$ python -q
>>> import numpy as np
>>> import numpy.linalg as la
>>> np.set_printoptions(precision=2, suppress=True, linewidth=100)
>>> other = np.array([[0.0], [0.1], [-0.7], [0.1], [-0.9]])
>>> W2 = np.array([[-0.9, -0.6, -0.9, 1.0, 0.1, -1.9, 0.7]])
>>> X = other @ W2
>>> X
array([[ 0.  ,  0.  ,  0.  ,  0.  ,  0.  ,  0.  ,  0.  ],
       [-0.09, -0.06, -0.09,  0.1 ,  0.01, -0.19,  0.07],
       [ 0.63,  0.42,  0.63, -0.7 , -0.07,  1.33, -0.49],
       [-0.09, -0.06, -0.09,  0.1 ,  0.01, -0.19,  0.07],
       [ 0.81,  0.54,  0.81, -0.9 , -0.09,  1.71, -0.63]])
>>> X @ la.pinv(X) @ X
array([[ 0.  ,  0.  ,  0.  ,  0.  ,  0.  ,  0.  ,  0.  ],
       [-0.09, -0.06, -0.09,  0.1 ,  0.01, -0.19,  0.07],
       [ 0.63,  0.42,  0.63, -0.7 , -0.07,  1.33, -0.49],
       [-0.09, -0.06, -0.09,  0.1 ,  0.01, -0.19,  0.07],
       [ 0.81,  0.54,  0.81, -0.9 , -0.09,  1.71, -0.63]])
>>> try:
...     la.inv(X)
... except la.LinAlgError as e:
...     print("failed:", e)
... 
failed: Last 2 dimensions of the array must be square
>>> np.abs(np.diag(la.qr(X)[1])) > 1e-9
array([ True, False, False, False, False])
>>> def softmax(z):
...     e = np.exp(z - z.max(axis=-1, keepdims=True))
...     return e / e.sum(axis=-1, keepdims=True)
... 
>>> softmax(X).sum(axis=1)
array([1., 1., 1., 1., 1.])
>>> softmax(X[0])
array([0.14, 0.14, 0.14, 0.14, 0.14, 0.14, 0.14])
>>> att = X @ X.T / np.sqrt(7)
>>> softmax(att)[0] @ X
array([ 0.25,  0.17,  0.25, -0.28, -0.03,  0.53, -0.2 ])
>>> softmax(att + np.triu(np.full(att.shape, -np.inf), 1))
array([[1.  , 0.  , 0.  , 0.  , 0.  ],
       [0.49, 0.51, 0.  , 0.  , 0.  ],
       [0.18, 0.15, 0.67, 0.  , 0.  ],
       [0.26, 0.26, 0.21, 0.26, 0.  ],
       [0.06, 0.05, 0.32, 0.05, 0.52]])
>>> data = np.arange(20).reshape(4, 5) + -3
>>> data
array([[-3, -2, -1,  0,  1],
       [ 2,  3,  4,  5,  6],
       [ 7,  8,  9, 10, 11],
       [12, 13, 14, 15, 16]])
>>> other = np.array([[1, 2, 0], [0, 3, 0], [0, 3, 1], [1, 0, 3], [1, 0, 0]])
>>> data @ other
array([[ -2, -15,  -1],
       [ 13,  25,  19],
       [ 28,  65,  39],
       [ 43, 105,  59]])
>>> other.T @ data.T
array([[ -2,  13,  28,  43],
       [-15,  25,  65, 105],
       [ -1,  19,  39,  59]])
>>> other @ data
Traceback (most recent call last):
  File "<python-input-21>", line 1, in <module>
    other @ data
    ~~~~~~^~~~~~
ValueError: matmul: Input operand 1 has a mismatch in its core dimension 0, with gufunc signature (n?,k),(k,m?)->(n?,m?) (size 4 is different from 3)
>>> np.einsum("ik,kj->ji", data, other)
array([[ -2,  13,  28,  43],
       [-15,  25,  65, 105],
       [ -1,  19,  39,  59]])
>>> la.matrix_rank(data @ other)
np.int64(2)
>>> np.einsum("ij,ij->i", data, data)
array([ 15,  90, 415, 990])
>>> np.einsum("ik,kj->ij", data, other)
array([[ -2, -15,  -1],
       [ 13,  25,  19],
       [ 28,  65,  39],
       [ 43, 105,  59]])
>>> x = np.array([0, 2, 3, 2, 1])
>>> data * x
array([[ 0, -4, -3,  0,  1],
       [ 0,  6, 12, 10,  6],
       [ 0, 16, 27, 20, 11],
       [ 0, 26, 42, 30, 16]])
>>> data @ x
array([ -6,  34,  74, 114])
>>> np.sign((data @ x).round(6))
array([-1,  1,  1,  1])
>>> data @ (2 * x)
array([-12,  68, 148, 228])
>>> W0 = np.loadtxt("layer18.csv", delimiter=",")
>>> W0
array([[2., 1., 0.],
       [0., 2., 1.],
       [0., 0., 2.]])
>>> x = np.array([-5, -1, 0])
>>> y = W0 @ x
>>> y
array([-11.,  -2.,   0.])
>>> la.solve(W0, y)
array([-5., -1.,  0.])
>>> la.solve(W0, y + W0[:, 0])
array([-4., -1.,  0.])
>>> other = np.array([[2, 1], [2, 1]])
>>> W2 = np.kron(other, W0)
>>> la.matrix_rank(W2)
np.int64(3)
>>> np.round(softmax(10 * W0[0]), 2) + 0
array([1., 0., 0.])
>>> softmax(W0).sum(axis=1)
array([1., 1., 1.])
>>> att = W0 @ W0.T / np.sqrt(3)
>>> softmax(att)
array([[0.81, 0.14, 0.05],
       [0.13, 0.74, 0.13],
       [0.07, 0.22, 0.71]])
>>> softmax(att).round(6).argmax(axis=1)
array([0, 1, 2])
>>> other = W0 / np.sqrt((W0 ** 2).mean(axis=1, keepdims=True))
>>> la.matrix_rank(other) == la.matrix_rank(W0)
np.True_
>>> other[2]
array([0.  , 0.  , 1.73])
>>> W0 - W0.mean(axis=1, keepdims=True)
array([[ 1.  ,  0.  , -1.  ],
       [-1.  ,  1.  ,  0.  ],
       [-0.67, -0.67,  1.33]])
>>> la.matrix_rank(W0 - W0.mean(axis=1, keepdims=True))
np.int64(2)
>>> vals, evecs = la.eig(W0)
>>> np.prod(vals)
np.float64(8.0)
>>> W0 @ evecs[:, 0] - vals[0] * evecs[:, 0]
array([0., 0., 0.])
>>> J = np.vander(np.arange(9) - 3, 4, increasing=True)
>>> J
array([[  1,  -3,   9, -27],
       [  1,  -2,   4,  -8],
       [  1,  -1,   1,  -1],
       [  1,   0,   0,   0],
       [  1,   1,   1,   1],
       [  1,   2,   4,   8],
       [  1,   3,   9,  27],
       [  1,   4,  16,  64],
       [  1,   5,  25, 125]])
>>> other = data / la.norm(data, axis=1)
Traceback (most recent call last):
  File "<python-input-56>", line 1, in <module>
    other = data / la.norm(data, axis=1)
            ~~~~~^~~~~~~~~~~~~~~~~~~~~~~
ValueError: operands could not be broadcast together with shapes (4,5) (4,) 
>>> other = data / la.norm(data, axis=1, keepdims=True)
>>> cov = other @ other.T
>>> cov
array([[ 1.  , -0.27, -0.44, -0.49],
       [-0.27,  1.  ,  0.98,  0.97],
       [-0.44,  0.98,  1.  ,  1.  ],
       [-0.49,  0.97,  1.  ,  1.  ]])
>>> la.norm(other, axis=1)
array([1., 1., 1., 1.])
>>> round(np.trace(la.pinv(cov) @ cov), 2)
np.float64(2.0)
>>> la.lstsq(cov[:-1].T, cov[-1])[2]
np.int32(2)
>>> M = np.loadtxt("arr.csv", delimiter=",")
>>> M
array([[ 1.87, -0.1 , -0.57, -2.25,  4.01],
       [ 1.95, -0.48,  3.5 , -2.73,  1.11],
       [-1.61,  2.71, -0.14, -1.24, -3.67],
       [-0.23, -2.8 ,  0.39, -4.03, -0.85],
       [-0.39,  0.7 , -2.65,  0.81, -4.09],
       [ 0.49, -1.82, -1.46, -3.91,  2.  ],
       [-2.12, -2.18, -2.02,  2.86,  1.88],
       [ 2.01,  4.46, -1.05, -0.12,  0.09],
       [-2.21, -0.43, -2.09, -3.66,  1.48],
       [ 0.65,  2.63,  1.06,  3.65,  1.8 ],
       [-0.07, -4.6 , -0.45,  1.14,  1.54],
       [-1.66,  1.66,  3.83,  2.11,  0.6 ]])
>>> Xc = M - M.mean(axis=0)
>>> evecs = la.svd(Xc)[2][:4]
>>> other = Xc - Xc @ evecs.T @ evecs
>>> np.diag(evecs.T @ evecs)
array([0.25, 0.91, 0.99, 0.96, 0.88])
>>> la.norm(other, axis=1).round(6).argmax()
np.int64(8)
>>> Xc = M - M.mean(axis=1)
Traceback (most recent call last):
  File "<python-input-70>", line 1, in <module>
    Xc = M - M.mean(axis=1)
         ~~^~~~~~~~~~~~~~~~
ValueError: operands could not be broadcast together with shapes (12,5) (12,) 
>>> Xc = M - M.mean(axis=0)
>>> left, sv, vt = la.svd(Xc, full_matrices=False)
>>> la.matrix_rank(Xc)
np.int64(5)
>>> np.round(Xc.mean(axis=0), 2) + 0
array([0., 0., 0., 0., 0.])
>>> np.abs(vt[0]).argmax()
np.int64(1)
>>> np.searchsorted(np.cumsum(sv ** 2) / (sv ** 2).sum(), 0.9) + 1
np.int64(4)
>>> other = np.c_[M[:, :1] @ np.array([[-1]]), np.array([2, 1, 2, 2, 3, 3, 0, 0, 2, 1, 0, 3])]
>>> other
array([[-1.87,  2.  ],
       [-1.95,  1.  ],
       [ 1.61,  2.  ],
       [ 0.23,  2.  ],
       [ 0.39,  3.  ],
       [-0.49,  3.  ],
       [ 2.12,  0.  ],
       [-2.01,  0.  ],
       [ 2.21,  2.  ],
       [-0.65,  1.  ],
       [ 0.07,  0.  ],
       [ 1.66,  3.  ]])
>>> np.round(la.norm(other - M @ la.lstsq(M, other)[0], axis=0), 2) + 0
array([0.  , 5.69])
>>> cov = np.cov(M, rowvar=False)
>>> round(float(np.corrcoef(M[:, 2], M[:, 4])[0, 1]), 2)
0.13
>>> np.median(M, axis=0)
array([-0.15, -0.27, -0.51, -0.68,  1.29])
>>> np.corrcoef(M.T)
array([[ 1.  ,  0.17,  0.2 , -0.19,  0.3 ],
       [ 0.17,  1.  ,  0.16,  0.25, -0.3 ],
       [ 0.2 ,  0.16,  1.  ,  0.1 ,  0.13],
       [-0.19,  0.25,  0.1 ,  1.  , -0.03],
       [ 0.3 , -0.3 ,  0.13, -0.03,  1.  ]])
>>> np.argwhere(np.triu(np.abs(np.corrcoef(M.T)) > 0.8, 1))
array([], shape=(0, 2), dtype=int64)
>>> la.eigvalsh(cov)[::-1]
array([9.59, 6.55, 5.59, 3.33, 1.51])
>>> np.argsort(-M.std(axis=0).round(6), kind="stable")
array([3, 1, 4, 2, 0])
